>>> import numpy as np
>>> np.set_printoptions(suppress=True, linewidth=160)
>>> rng = np.random.default_rng(61)
>>> A = np.eye(5, dtype=int)[rng.permutation(5)]
>>> A
array([[0, 0, 0, 0, 1],
       [0, 0, 0, 1, 0],
       [1, 0, 0, 0, 0],
       [0, 0, 1, 0, 0],
       [0, 1, 0, 0, 0]])
>>> # keeps lengths
>>> M2 = A + rng.integers(-2, 3, (5, 1)) @ rng.integers(-2, 3, (1, 5))
>>> M2
array([[ 2,  1,  2, -1,  3],
       [ 2,  1,  2,  0,  2],
       [-3, -2, -4,  2, -4],
       [ 0,  0,  1,  0,  0],
       [ 4,  3,  4, -2,  4]])
>>> np.linalg.matrix_rank(M2 - A, tol=1e-8)
np.int64(1)
>>> np.round(np.linalg.svd(M2 - A, compute_uv=False), 2) + 0
array([11.83,  0.  ,  0.  ,  0.  ,  0.  ])
>>> M2 - A
array([[ 2,  1,  2, -1,  2],
       [ 2,  1,  2, -1,  2],
       [-4, -2, -4,  2, -4],
       [ 0,  0,  0,  0,  0],
       [ 4,  2,  4, -2,  4]])
>>> (A - A.T) / 2
array([[ 0. ,  0. , -0.5,  0. ,  0.5],
       [ 0. ,  0. ,  0. ,  0.5, -0.5],
       [ 0.5,  0. ,  0. , -0.5,  0. ],
       [ 0. , -0.5,  0.5,  0. ,  0. ],
       [-0.5,  0.5,  0. ,  0. ,  0. ]])
>>> A @ A
array([[0, 1, 0, 0, 0],
       [0, 0, 1, 0, 0],
       [0, 0, 0, 0, 1],
       [1, 0, 0, 0, 0],
       [0, 0, 0, 1, 0]])
>>> np.linalg.matrix_power(A, 4)
array([[0, 0, 1, 0, 0],
       [0, 0, 0, 0, 1],
       [0, 0, 0, 1, 0],
       [0, 1, 0, 0, 0],
       [1, 0, 0, 0, 0]])
>>> (A + A.T) / 2
array([[0. , 0. , 0.5, 0. , 0.5],
       [0. , 0. , 0. , 0.5, 0.5],
       [0.5, 0. , 0. , 0.5, 0. ],
       [0. , 0.5, 0.5, 0. , 0. ],
       [0.5, 0.5, 0. , 0. , 0. ]])
>>> np.allclose(A, A.T)
False
>>> np.linalg.matrix_power(A, 2)
array([[0, 1, 0, 0, 0],
       [0, 0, 1, 0, 0],
       [0, 0, 0, 0, 1],
       [1, 0, 0, 0, 0],
       [0, 0, 0, 1, 0]])
>>> A.sum(axis=1)
array([1, 1, 1, 1, 1])
>>> A @ np.ones(5)
array([1., 1., 1., 1., 1.])
>>> np.linalg.matrix_power(A, 100)
array([[1, 0, 0, 0, 0],
       [0, 1, 0, 0, 0],
       [0, 0, 1, 0, 0],
       [0, 0, 0, 1, 0],
       [0, 0, 0, 0, 1]])
>>> np.round(np.sort(np.abs(np.linalg.eigvals(A)))[::-1], 2)
array([1., 1., 1., 1., 1.])
>>> p = np.eye(5)[2]
>>> for _ in range(6):
...     p = p @ A
...     print(p.round(2))
... 
[1. 0. 0. 0. 0.]
[0. 0. 0. 0. 1.]
[0. 1. 0. 0. 0.]
[0. 0. 0. 1. 0.]
[0. 0. 1. 0. 0.]
[1. 0. 0. 0. 0.]
>>> F = np.loadtxt("run18.csv", delimiter=",")
>>> F
array([[0., 5., 0., 0., 0., 0., 0., 0.],
       [0., 0., 0., 0., 0., 0., 0., 5.],
       [2., 0., 0., 0., 0., 0., 0., 0.],
       [0., 0., 0., 0., 0., 8., 0., 0.],
       [0., 0., 0., 0., 0., 0., 3., 0.],
       [0., 0., 0., 2., 0., 0., 0., 0.],
       [0., 0., 0., 0., 2., 0., 0., 0.],
       [0., 0., 3., 0., 0., 0., 0., 0.]])
>>> # splits into 3 blocks
>>> np.round(np.linalg.norm(F[1], 1), 2), round(float(np.linalg.norm(F[1], np.inf)), 2)
(np.float64(5.0), 5.0)
>>> round(np.linalg.norm(F[1] - F[2]), 2)
np.float64(5.39)
